In [1]: import numpy as np

In [2]: import numpy.linalg as la

In [3]: np.set_printoptions(precision=1, suppress=True, linewidth=100)

In [4]: E = np.loadtxt("sample19.csv", delimiter=",")

In [5]: E.round(1) + 0
Out[5]: 
array([[ 1.9,  0.7,  0.2, -1. , -0.1,  0.3, -0.1,  0.3, -0.1],
       [ 0.7,  1.8,  0.4,  0.5,  0.8, -0.3,  0.3,  0.5,  0.3],
       [ 0.2,  0.4,  1.5, -0.4, -0.1, -0.6, -0.2, -0.8, -0.1],
       [-1. ,  0.5, -0.4,  1.4,  0.2,  0. ,  0.4,  0.2,  0.3],
       [-0.1,  0.8, -0.1,  0.2,  2.1,  0.5,  0.4, -0.4, -0.2],
       [ 0.3, -0.3, -0.6,  0. ,  0.5,  2.4, -0.4, -0.2,  0. ],
       [-0.1,  0.3, -0.2,  0.4,  0.4, -0.4,  0.9, -0.3, -0.6],
       [ 0.3,  0.5, -0.8,  0.2, -0.4, -0.2, -0.3,  2.3, -0.2],
       [-0.1,  0.3, -0.1,  0.3, -0.2,  0. , -0.6, -0.2,  2.7]])

In [6]: # symmetric, so the eigenvalues are real

In [7]: round(la.det(E), 1)
Out[7]: np.float64(0.0)

In [8]: np.round(np.abs(la.eigvals(E)).max(), 1)
Out[8]: np.float64(3.0)

In [9]: np.round((E + E.T) / 2, 1) + 0
Out[9]: 
array([[ 1.9,  0.7,  0.2, -1. , -0.1,  0.3, -0.1,  0.3, -0.1],
       [ 0.7,  1.8,  0.4,  0.5,  0.8, -0.3,  0.3,  0.5,  0.3],
       [ 0.2,  0.4,  1.5, -0.4, -0.1, -0.6, -0.2, -0.8, -0.1],
       [-1. ,  0.5, -0.4,  1.4,  0.2,  0. ,  0.4,  0.2,  0.3],
       [-0.1,  0.8, -0.1,  0.2,  2.1,  0.5,  0.4, -0.4, -0.2],
       [ 0.3, -0.3, -0.6,  0. ,  0.5,  2.4, -0.4, -0.2,  0. ],
       [-0.1,  0.3, -0.2,  0.4,  0.4, -0.4,  0.9, -0.3, -0.6],
       [ 0.3,  0.5, -0.8,  0.2, -0.4, -0.2, -0.3,  2.3, -0.2],
       [-0.1,  0.3, -0.1,  0.3, -0.2,  0. , -0.6, -0.2,  2.7]])

In [10]: E @ E
Out[10]: 
array([[ 5.4,  2. ,  1. , -3.1, -0.1,  1.1, -0.9,  1.2, -0.3],
       [ 2. ,  5.3,  1. ,  1. ,  2.6, -1.2,  0.8,  1.5,  1.2],
       [ 1. ,  1. ,  3.8, -1.6, -0.1, -2.3, -0.1, -2.7,  0.1],
       [-3.1,  1. , -1.6,  3.7,  1. , -0.5,  1.1,  0.9,  1. ],
       [-0.1,  2.6, -0.1,  1. ,  5.6,  1.8,  1.5, -1.5, -0.7],
       [ 1.1, -1.2, -2.3, -0.5,  1.8,  6.8, -1.2, -0.7,  0.3],
       [-0.9,  0.8, -0.1,  1.1,  1.5, -1.2,  2. , -0.6, -2. ],
       [ 1.2,  1.5, -2.7,  0.9, -1.5, -0.7, -0.6,  6.6, -0.7],
       [-0.3,  1.2,  0.1,  1. , -0.7,  0.3, -2. , -0.7,  8. ]])

In [11]: la.matrix_power(E, 2)
Out[11]: 
array([[ 5.4,  2. ,  1. , -3.1, -0.1,  1.1, -0.9,  1.2, -0.3],
       [ 2. ,  5.3,  1. ,  1. ,  2.6, -1.2,  0.8,  1.5,  1.2],
       [ 1. ,  1. ,  3.8, -1.6, -0.1, -2.3, -0.1, -2.7,  0.1],
       [-3.1,  1. , -1.6,  3.7,  1. , -0.5,  1.1,  0.9,  1. ],
       [-0.1,  2.6, -0.1,  1. ,  5.6,  1.8,  1.5, -1.5, -0.7],
       [ 1.1, -1.2, -2.3, -0.5,  1.8,  6.8, -1.2, -0.7,  0.3],
       [-0.9,  0.8, -0.1,  1.1,  1.5, -1.2,  2. , -0.6, -2. ],
       [ 1.2,  1.5, -2.7,  0.9, -1.5, -0.7, -0.6,  6.6, -0.7],
       [-0.3,  1.2,  0.1,  1. , -0.7,  0.3, -2. , -0.7,  8. ]])
